$ python3 -q
>>> import numpy as np
>>> import numpy.linalg as la
>>> np.set_printoptions(precision=2, suppress=True, linewidth=160)
>>> rnd = lambda a: np.round(a, 2) + 0
>>> F = np.loadtxt("dump.csv", delimiter=",")
>>> F
array([[-3.,  4.,  0.,  0.,  0.],
       [ 4., -1.,  4.,  0.,  0.],
       [ 0.,  4., -2.,  4.,  0.],
       [ 0.,  0.,  4.,  1.,  4.],
       [ 0.,  0.,  0.,  4., -3.]])
>>> q = F.astype(float).copy()
>>> for j in range(5):
...     q[:, j] -= q[:, :j] @ (q[:, :j].T @ q[:, j])
...     q[:, j] /= la.norm(q[:, j])
... 
>>> rnd(q.T @ q)
array([[1., 0., 0., 0., 0.],
       [0., 1., 0., 0., 0.],
       [0., 0., 1., 0., 0.],
       [0., 0., 0., 1., 0.],
       [0., 0., 0., 0., 1.]])
>>> rnd(la.norm(F) ** 2 / la.norm(F, 2) ** 2)
np.float64(2.21)
>>> rnd(la.norm(F, 1)), rnd(la.norm(F, np.inf))
(np.float64(10.0), np.float64(10.0))
>>> [round(float(la.det(F[:i, :i])), 2) + 0 for i in range(1, 6)]
[-3.0, -13.0, 74.0, 282.0, -2030.0]
>>> evals, V = la.eig(F)
>>> rnd(F @ V[:, 0] - evals[0] * V[:, 0])
array([0., 0., 0., 0., 0.])
>>> rnd(np.sort(la.eigvals(F.T)))
array([-8.29, -5.73, -2.65,  2.68,  6.01])
>>> rnd(np.sort(la.eigvals(F @ F)))
array([ 7.05,  7.16, 32.89, 36.1 , 68.81])
>>> rnd(evals)
array([ 6.01,  2.68, -8.29, -2.65, -5.73])
>>> np.prod(evals)
np.float64(-2030.0)
>>> rnd(np.sort(la.eigvals(la.inv(F))))
array([-0.38, -0.17, -0.12,  0.17,  0.37])
>>> J = np.loadtxt("m.csv", delimiter=",")
>>> rnd(J)
array([[-0.04,  0.09, -0.03],
       [ 0.  , -0.03,  0.07],
       [ 0.03,  0.05,  0.02],
       [-0.04,  0.02,  0.07]])
>>> P = J @ la.solve(J.T @ J, J.T)
>>> la.matrix_rank(np.eye(4) - P)
np.int64(1)
>>> rnd(np.trace(P))
np.float64(3.0)
>>> rnd(la.eigvalsh(P))
array([0., 1., 1., 1.])
>>> rnd(np.diag(P))
array([0.83, 0.48, 1.  , 0.69])
>>> rnd((np.eye(4) - P) @ J)
array([[0., 0., 0.],
       [0., 0., 0.],
       [0., 0., 0.],
       [0., 0., 0.]])
>>> x0 = np.array([0, 1, 2])
>>> y = J @ x0
>>> rnd(la.lstsq(J, y)[0])
array([0., 1., 2.])
>>> rnd(la.solve(J.T @ J, J.T @ y))
array([0., 1., 2.])
>>> rnd(la.pinv(J) @ J)
array([[1., 0., 0.],
       [0., 1., 0.],
       [0., 0., 1.]])
>>> rng = np.random.default_rng(32046)
>>> y = y + 0.1 * rng.normal(size=4)
>>> rnd(y)
array([0.16, 0.16, 0.15, 0.2 ])
>>> b, *_ = la.lstsq(J, y)
>>> rnd(J.T @ (y - J @ b))
array([0., 0., 0.])
>>> rnd(b)
array([-0.26,  2.2 ,  2.49])
>>> [round(float(la.norm(la.solve(J.T @ J + lam * np.eye(3), J.T @ y))), 2) for lam in (0, 1, 10, 100)]
[3.33, 0.03, 0.0, 0.0]
>>> rnd(la.norm(y - J @ b))
np.float64(0.06)
>>> other = np.array([[-1, 2], [1, -1]])
>>> cent = np.kron(other, J)
>>> cent.shape
(8, 6)
>>> rnd(la.norm(cent, 2)), rnd(la.norm(other, 2) * la.norm(J, 2))
(np.float64(0.3), np.float64(0.3))
>>> rnd(cent)
array([[ 0.04, -0.09,  0.03, -0.08,  0.17, -0.05],
       [ 0.  ,  0.03, -0.07, -0.01, -0.06,  0.14],
       [-0.03, -0.05, -0.02,  0.06,  0.1 ,  0.04],
       [ 0.04, -0.02, -0.07, -0.07,  0.05,  0.14],
       [-0.04,  0.09, -0.03,  0.04, -0.09,  0.03],
       [ 0.  , -0.03,  0.07,  0.  ,  0.03, -0.07],
       [ 0.03,  0.05,  0.02, -0.03, -0.05, -0.02],
       [-0.04,  0.02,  0.07,  0.04, -0.02, -0.07]])
>>> rnd(la.norm(J, axis=0))
array([0.06, 0.11, 0.1 ])
>>> rnd(la.norm(J, 1)), rnd(la.norm(J, np.inf))
(np.float64(0.19), np.float64(0.15))
>>> rnd(la.norm(J, 2))
np.float64(0.11)
>>> rnd(J[0] @ J[3])
np.float64(0.0)
>>> x0 = np.array([5, 5, 3])
>>> y = J @ x0
>>> b, lr = np.zeros(3), 1 / la.norm(J, 2) ** 2
>>> for i in range(3):
...     b -= lr * J.T @ (J @ b - y)
...     if i % 1 == 0: print(i, round(la.norm(J @ b - y), 2))
... 
0 0.29
1 0.22
2 0.17
>>> rnd(la.cond(J))
np.float64(2.12)
>>> feats = np.load("x.npy")
>>> feats
array([[0., 2.],
       [0., 1.]])
>>> x0 = np.array([3, -1])
>>> h = np.maximum(feats @ x0, 0)
>>> np.maximum(feats @ (3 * x0), 0)
array([0., 0.])
>>> np.flatnonzero(h > 1e-9)
array([], dtype=int64)
>>> other = np.array([[2, 3, 1, 5], [5, 3, 4, 1], [4, 2, 3, 5], [1, 3, 0, 0]])
>>> W0 = other - other.T
>>> W0
array([[ 0, -2, -3,  4],
       [ 2,  0,  2, -2],
       [ 3, -2,  0,  5],
       [-4,  2, -5,  0]])
>>> z = rng.permutation(4)
>>> other = W0[:, z] * rng.choice([-1, 1], 4)
>>> other
array([[ 4, -3,  2,  0],
       [-2,  2,  0, -2],
       [ 5,  0,  2, -3],
       [ 0, -5, -2,  4]])
>>> left, _, Vh = la.svd(W0.T @ other)
>>> z
array([3, 2, 1, 0])
>>> z = rng.permutation(4)
>>> z
array([3, 0, 1, 2])
>>> other = W0[z][:, z]
>>> np.allclose(other, W0)
False
>>> np.trace(other)
np.int64(0)
>>> other
array([[ 0, -4,  2, -5],
       [ 4,  0, -2, -3],
       [-2,  2,  0,  2],
       [ 5,  3, -2,  0]])
>>> np.diag(other)
array([0, 0, 0, 0])
>>> rnd(np.sort(np.abs(la.eigvals(other))))
array([1.02, 1.02, 7.81, 7.81])
>>> x0 = np.array([3, -3, 3, 0])
>>> h = np.maximum(other @ x0, 0)
>>> np.maximum(other @ (3 * x0), 0)
array([54, 18,  0,  0])
>>> other * (h > 1e-9)[:, None]
array([[ 0, -4,  2, -5],
       [ 4,  0, -2, -3],
       [ 0,  0,  0,  0],
       [ 0,  0,  0,  0]])
>>> np.maximum(other @ x0, 0) - np.maximum(-other @ x0, 0)
array([ 18,   6, -12,   0])
>>> other.T @ h
array([  24,  -72,   24, -108])
>>> rnd(np.tanh(other @ x0))
array([ 1.,  1., -1.,  0.])
>>> x0 = np.array([0, 4, 5, 4])
>>> h = np.maximum(W0 @ x0, 0)
>>> h
array([ 0,  2, 12,  0])
>>> W0 * (h > 1e-9)[:, None]
array([[ 0,  0,  0,  0],
       [ 2,  0,  2, -2],
       [ 3, -2,  0,  5],
       [ 0,  0,  0,  0]])
>>> q, V = la.qr(W0[:, :2])[0], la.qr(W0[:, 2:])[0]
>>> sig = la.svd(q.T @ V, compute_uv=False)
>>> rnd(sig)
array([0.96, 0.86])
>>> rnd(np.degrees(np.arccos(sig.clip(0, 1))))
array([15.24, 31.2 ])
>>> X = np.array([[4.0, 1.0, 1.0, 1.0],
...     [1.0, 4.0, 1.0, 1.0],
...     [1.0, 1.0, 4.0, 1.0],
...     [1.0, 1.0, 1.0, 4.0]])
>>> r0 = np.array([5, 2, 8, 2])
>>> other = X + np.outer(r0, np.eye(4)[3])
>>> rnd(la.det(other) / la.det(X)), rnd(1 + la.solve(X, r0)[3])
(np.float64(0.86), np.float64(0.86))
>>> la.matrix_rank(other - X)
np.int64(1)
>>> x0 = np.array([-2, -3, 1, 1])
>>> y = X @ x0
>>> y
array([ -9., -12.,   0.,   0.])
>>> rnd(la.solve(X, -2 * y))
array([ 4.,  6., -2., -2.])
>>> rnd(la.solve(X.T, X[0]))
array([1., 0., 0., 0.])
>>> rnd(la.solve(X, y))
array([-2., -3.,  1.,  1.])
>>> rnd(la.solve(X, y + X[:, 1]))
array([-2., -2.,  1.,  1.])
>>> Lm = la.cholesky(X)
>>> rnd(np.diag(Lm) ** 2)
array([4.  , 3.75, 3.6 , 3.5 ])
>>> la.eigvalsh(X).min() > 0
np.True_
>>> arr = np.loadtxt("mat.csv", delimiter=",")
>>> arr
array([[0., 0., 0.],
       [2., 1., 3.],
       [9., 9., 5.],
       [0., 0., 0.],
       [0., 0., 0.],
       [0., 0., 0.],
       [2., 1., 3.],
       [7., 5., 3.],
       [6., 6., 8.],
       [4., 5., 5.],
       [5., 4., 0.],
       [5., 4., 0.],
       [2., 1., 3.],
       [0., 0., 0.],
       [4., 5., 5.],
       [0., 0., 0.]])
>>> r0 = np.array([1, -3])
>>> np.array([np.convolve(row, r0, "same") for row in arr])
array([[  0.,   0.,   0.],
       [  2.,  -5.,   0.],
       [  9., -18., -22.],
       [  0.,   0.,   0.],
       [  0.,   0.,   0.],
       [  0.,   0.,   0.],
       [  2.,  -5.,   0.],
       [  7., -16., -12.],
       [  6., -12., -10.],
       [  4.,  -7., -10.],
       [  5., -11., -12.],
       [  5., -11., -12.],
       [  2.,  -5.,   0.],
       [  0.,   0.,   0.],
       [  4.,  -7., -10.],
       [  0.,   0.,   0.]])
>>> np.cross(arr[1, :3], arr[7, :3])
array([-12.,  15.,   3.])
>>> D = la.norm(arr[:, None] - arr[None], axis=-1)
>>> np.unravel_index(D.round(6).argmax(), D.shape)
(np.int64(0), np.int64(2))
>>> np.flatnonzero(D[14] < D.mean() / 2)
array([ 9, 14])
>>> rnd(la.norm(arr - arr.mean(axis=0), axis=1))
array([4.43, 1.97, 9.32, 4.43, 4.43, 4.43, 1.97, 4.86, 7.44, 3.89, 3.37, 3.37, 1.97, 4.43, 3.89, 4.43])
>>> D[14].round(6).argsort(kind="stable")[:4]
array([ 9, 14,  7,  8])
>>> (D + 1e9 * np.eye(16)).round(6).argmin(axis=1)
array([ 3,  6,  7,  0,  0,  0,  1,  9,  9, 14, 11, 10,  1,  0,  9,  0])
>>> D.mean(axis=1).argmax()
np.int64(2)
>>> rnd(D[:5, :5])
array([[ 0.  ,  3.74, 13.67,  0.  ,  0.  ],
       [ 3.74,  0.  , 10.82,  3.74,  3.74],
       [13.67, 10.82,  0.  , 13.67, 13.67],
       [ 0.  ,  3.74, 13.67,  0.  ,  0.  ],
       [ 0.  ,  3.74, 13.67,  0.  ,  0.  ]])
>>> D.shape
(16, 16)
>>> gram = np.cov(arr, rowvar=False)
>>> gram.shape
(3, 3)
>>> np.argwhere(np.triu(np.abs(np.corrcoef(arr.T)) > 0.8, 1))
array([[0, 1]])
>>> np.argsort(-arr.std(axis=0).round(6), kind="stable")
array([0, 1, 2])
>>> cent = 5 * np.array([[0.6, 0.3, 0.7], [-0.3, 1.2, 1.3]])
>>> z = rng.integers(0, 2, 26)
>>> K = cent[z] + rng.normal(size=(26, 3))
>>> rnd(K)
array([[ 3.26,  1.05,  2.43],
       [-3.07,  5.76,  5.99],
       [-0.45,  8.19,  7.64],
       [ 4.3 ,  0.42,  4.73],
       [ 4.13,  0.42,  5.41],
       [-2.46,  7.94,  5.38],
       [-2.41,  4.99,  6.52],
       [ 0.55,  4.82,  5.04],
       [ 2.71,  2.02,  4.3 ],
       [ 0.31,  5.76,  4.38],
       [-0.93,  4.23,  7.69],
       [ 2.23,  0.59,  2.8 ],
       [-2.21,  4.99,  6.46],
       [ 2.79,  3.53,  2.68],
       [ 0.02,  6.79,  7.78],
       [-0.97,  6.14,  7.47],
       [ 3.61,  1.08,  1.84],
       [ 2.34,  2.62,  2.95],
       [ 4.1 ,  1.63,  2.53],
       [-1.97,  5.74,  6.38],
       [ 3.32,  1.09,  3.7 ],
       [-0.83,  5.83,  6.45],
       [-0.49,  7.13,  6.63],
       [ 4.03,  2.24,  3.91],
       [ 2.47,  0.71,  2.15],
       [ 4.17,  2.5 ,  3.75]])
>>> r0, r1 = K[9], K[22]
>>> rnd(r0 @ r0)
np.float64(52.45)
>>> p = (r0 @ r1) / (r0 @ r0) * r0
>>> rnd(np.outer(r0, r1))
array([[-0.15,  2.23,  2.07],
       [-2.82, 41.09, 38.17],
       [-2.14, 31.23, 29.01]])
>>> rnd((r1 - p) @ r0)
np.float64(0.0)
>>> rnd(p)
array([0.42, 7.68, 5.84])
>>> rnd(r1 - p)
array([-0.91, -0.55,  0.79])
>>> la.matrix_rank(np.outer(r0, r1))
np.int64(1)
